>>> import numpy as np
>>> np.set_printoptions(suppress=True, linewidth=160)
>>> W0 = np.array([[129, 61, 98, -21],
...     [61, 59, 70, 28],
...     [98, 70, 94, 7],
...     [-21, 28, 7, 98]])
>>> print(np.kron(np.eye(2, dtype=int), W0))
[[129  61  98 -21   0   0   0   0]
 [ 61  59  70  28   0   0   0   0]
 [ 98  70  94   7   0   0   0   0]
 [-21  28   7  98   0   0   0   0]
 [  0   0   0   0 129  61  98 -21]
 [  0   0   0   0  61  59  70  28]
 [  0   0   0   0  98  70  94   7]
 [  0   0   0   0 -21  28   7  98]]
>>> print(np.round(np.linalg.det(W0[::-1]), 3))
-0.0
>>> print(round(float(np.linalg.det(W0.T)), 3))
-0.0
>>> print(np.round(np.linalg.eigvals(W0), 3) + 0)
[254.33  112.734  12.936   0.   ]
>>> print(round(np.linalg.det(2 * W0), 3), round(np.linalg.det(W0), 3))
-0.0 -0.0
>>> print(np.round(np.poly(W0), 3) + 0)
[      1.    -380.   33420. -370903.       0.]
>>> evals, vecs = np.linalg.eigh(W0)
>>> print(np.round(np.linalg.svd(W0, compute_uv=False), 3) + 0)
[254.33  112.734  12.936   0.   ]
>>> print(np.round(np.linalg.eigvalsh(W0 @ W0), 3) + 0)
[    0.      167.347 12708.887 64683.766]
>>> print(evals.round(3) + 0)
[  0.     12.936 112.734 254.33 ]
>>> print(np.round(W0 @ np.linalg.pinv(W0) @ W0, 3))
[[129.  61.  98. -21.]
 [ 61.  59.  70.  28.]
 [ 98.  70.  94.   7.]
 [-21.  28.   7.  98.]]
>>> print(round(np.trace(np.linalg.pinv(W0) @ W0), 3))
3.0
>>> print(np.unique(W0.round(6), axis=0).shape)
(4, 4)
>>> print(np.abs(np.diag(np.linalg.qr(W0)[1])) > 1e-9)
[ True  True  True False]
>>> data = np.loadtxt("x.csv", delimiter=",")
>>> print(data.round(3))
[[-45.342   8.33    9.893 -49.451  22.677]
 [-15.468  -0.861  -2.592 -20.53   12.395]
 [ -3.614  -2.717  -4.652  -8.143   6.548]
 [ -1.734  -2.64   -4.38   -5.888   5.196]
 [ -1.377  -2.592  -4.274  -5.427   4.898]
 [  0.266  -2.028  -3.236  -2.926   3.069]
 [  0.388  -1.93   -3.069  -2.671   2.856]
 [  0.638  -1.616  -2.544  -1.999   2.253]
 [  0.732  -1.306  -2.038  -1.481   1.742]
 [  0.044  -0.036  -0.054  -0.036   0.045]
 [  0.014  -0.011  -0.017  -0.011   0.014]
 [ -0.224   0.163   0.243   0.168  -0.206]
 [ -0.798   0.467   0.681   0.548  -0.627]
 [ -1.499   0.658   0.924   1.026  -1.023]
 [ -3.348  -1.079  -2.089   4.713  -1.871]
 [ -3.35   -1.126  -2.166   4.779  -1.875]
 [ -3.33   -1.762  -3.204   5.647  -1.921]
 [ -2.632  -4.482  -7.58    9.125  -1.994]
 [ -0.133  -9.58  -15.674  15.359  -1.983]
 [ 10.269 -24.391 -38.907  33.258  -1.869]
 [ 28.672 -45.909 -72.368  59.543  -1.903]
 [ 35.637 -53.478 -84.095  68.879  -1.971]]
>>> C2 = np.cov(data, rowvar=False)
>>> print(np.argsort(-data.std(axis=0).round(6), kind="stable"))
[3 2 1 0 4]
>>> print(np.round(np.linalg.eigvalsh(C2)[::-1], 3) + 0)
[1499.218  109.375   14.463    0.       0.   ]
>>> print(np.argwhere(np.triu(np.abs(np.corrcoef(data.T)) > 0.8, 1)))
[[0 1]
 [0 2]
 [0 3]
 [1 2]
 [1 3]
 [2 3]]
>>> Ac = data - data.mean(axis=0)
>>> left, sigma, Vt = np.linalg.svd(Ac, full_matrices=False)
>>> print(sigma.round(3) + 0)
[177.436  47.926  17.428   0.      0.   ]
>>> print(np.searchsorted(np.cumsum(sigma ** 2) / (sigma ** 2).sum(), 0.9) + 1)
1
>>> print(np.linalg.matrix_rank(Ac))
3
>>> rk = np.linalg.matrix_rank(data)
>>> print(rk)
3
>>> N = np.linalg.svd(data)[2][rk:].T
>>> print(np.linalg.matrix_rank(data.T @ data), np.linalg.matrix_rank(data @ data.T))
3 3
>>> print([int(np.linalg.matrix_rank(np.delete(data, i, axis=0))) for i in range(22)])
[3, 3, 3, 3, 3, 3, 3, 3, 3, 3, 3, 3, 3, 3, 3, 3, 3, 3, 3, 3, 3, 3]
>>> M2 = data / np.linalg.norm(data, axis=1)
Traceback (most recent call last):
  File "<python-input-33>", line 1, in <module>
    M2 = data / np.linalg.norm(data, axis=1)
         ~~~~~^~~~~~~~~~~~~~~~~~~~~~~~~~~~~~
ValueError: operands could not be broadcast together with shapes (22,5) (22,) 
>>> M2 = data / np.linalg.norm(data, axis=1, keepdims=True)
>>> C2 = M2 @ M2.T
>>> print(np.round(np.degrees(np.arccos(np.clip(C2[12, 8], -1, 1))), 3))
158.072
>>> print((C2 - 2 * np.eye(22)).round(6).argmax(axis=1))
[ 1  0  3  4  3  6  5  8  7 10  9 12 11 12 15 14 15 18 19 20 21 20]
>>> left, sigma, Vt = np.linalg.svd(data)
>>> print(np.argmax(sigma[:-1] / (sigma[1:] + 1e-6)) + 1)
3
>>> print(sigma.round(3) + 0)
[186.022  58.231  17.779   0.      0.   ]
>>> M2 = left[:, :3] @ np.diag(sigma[:3]) @ Vt[:3]
>>> print(np.linalg.matrix_rank(data, rtol=0.05))
3
>>> print(M2.round(3))
[[-45.342   8.33    9.893 -49.451  22.677]
 [-15.468  -0.861  -2.592 -20.53   12.395]
 [ -3.614  -2.717  -4.652  -8.143   6.548]
 [ -1.734  -2.64   -4.38   -5.888   5.196]
 [ -1.377  -2.592  -4.274  -5.427   4.898]
 [  0.266  -2.028  -3.236  -2.926   3.069]
 [  0.388  -1.93   -3.069  -2.671   2.856]
 [  0.638  -1.616  -2.544  -1.999   2.253]
 [  0.732  -1.306  -2.038  -1.481   1.742]
 [  0.044  -0.036  -0.054  -0.036   0.045]
 [  0.014  -0.011  -0.017  -0.011   0.014]
 [ -0.224   0.163   0.243   0.168  -0.206]
 [ -0.798   0.467   0.681   0.548  -0.627]
 [ -1.499   0.658   0.924   1.026  -1.023]
 [ -3.348  -1.079  -2.089   4.713  -1.871]
 [ -3.35   -1.126  -2.166   4.779  -1.875]
 [ -3.33   -1.762  -3.204   5.647  -1.921]
 [ -2.632  -4.482  -7.58    9.125  -1.994]
 [ -0.133  -9.58  -15.674  15.359  -1.983]
 [ 10.269 -24.391 -38.907  33.258  -1.869]
 [ 28.672 -45.909 -72.368  59.543  -1.903]
 [ 35.637 -53.478 -84.095  68.879  -1.971]]
>>> print(np.linalg.matrix_rank(M2))
3
>>> print(np.round(np.linalg.norm(data - M2, 2), 3), round(sigma[3], 3))
0.0 0.0
>>> M2 = np.array([[-1, 5], [1, -1]])
>>> feats = np.tile(M2, (2, 2))
>>> print(feats)
[[-1  5 -1  5]
 [ 1 -1  1 -1]
 [-1  5 -1  5]
 [ 1 -1  1 -1]]
>>> left, sigma, Vt = np.linalg.svd(feats)
>>> print(sigma.round(3) + 0)
[10.472  1.528  0.     0.   ]
>>> print(np.argmax(sigma[:-1] / (sigma[1:] + 1e-6)) + 1)
2
>>> M2 = left[:, :2] @ np.diag(sigma[:2]) @ Vt[:2]
>>> print(np.linalg.matrix_rank(M2))
2
>>> print(np.round(np.linalg.norm(feats - M2, 2), 3), round(float(sigma[2]), 3))
0.0 0.0
>>> W = np.array([[1, -1], [2, 1], [0, -1], [2, -1]])
>>> c = np.array([6, 5])
>>> act = np.maximum(feats @ W + c, 0)
>>> print(act)
[[25  7]
 [ 3  3]
 [25  7]
 [ 3  3]]
>>> print(np.linalg.matrix_rank(act))
2
>>> print((act > 0).astype(int))
[[1 1]
 [1 1]
 [1 1]
 [1 1]]
>>> print((act > 0).mean(axis=0))
[1. 1.]
>>> W2 = np.array([[-2, 2, 1], [1, -1, 1]])
>>> print(W @ W2)
[[-3  3  0]
 [-3  3  3]
 [-1  1 -1]
 [-5  5  1]]
>>> print(act @ W2)
[[-43  43  32]
 [ -3   3   6]
 [-43  43  32]
 [ -3   3   6]]
>>> rng = np.random.default_rng(63)
>>> idx = rng.permutation(4)
>>> print(idx)
[3 2 1 0]
>>> M2 = feats[idx][:, idx]
>>> print(np.diag(M2))
[-1 -1 -1 -1]
>>> print(np.round(np.sort(np.abs(np.linalg.eigvals(M2))), 3) + 0)
[0.    0.    2.472 6.472]
>>> print(M2)
[[-1  1 -1  1]
 [ 5 -1  5 -1]
 [-1  1 -1  1]
 [ 5 -1  5 -1]]
>>> print(np.round(np.linalg.det(M2), 3), round(float(np.linalg.det(feats[idx])), 3))
0.0 0.0
>>> print(np.allclose(M2, feats))
False
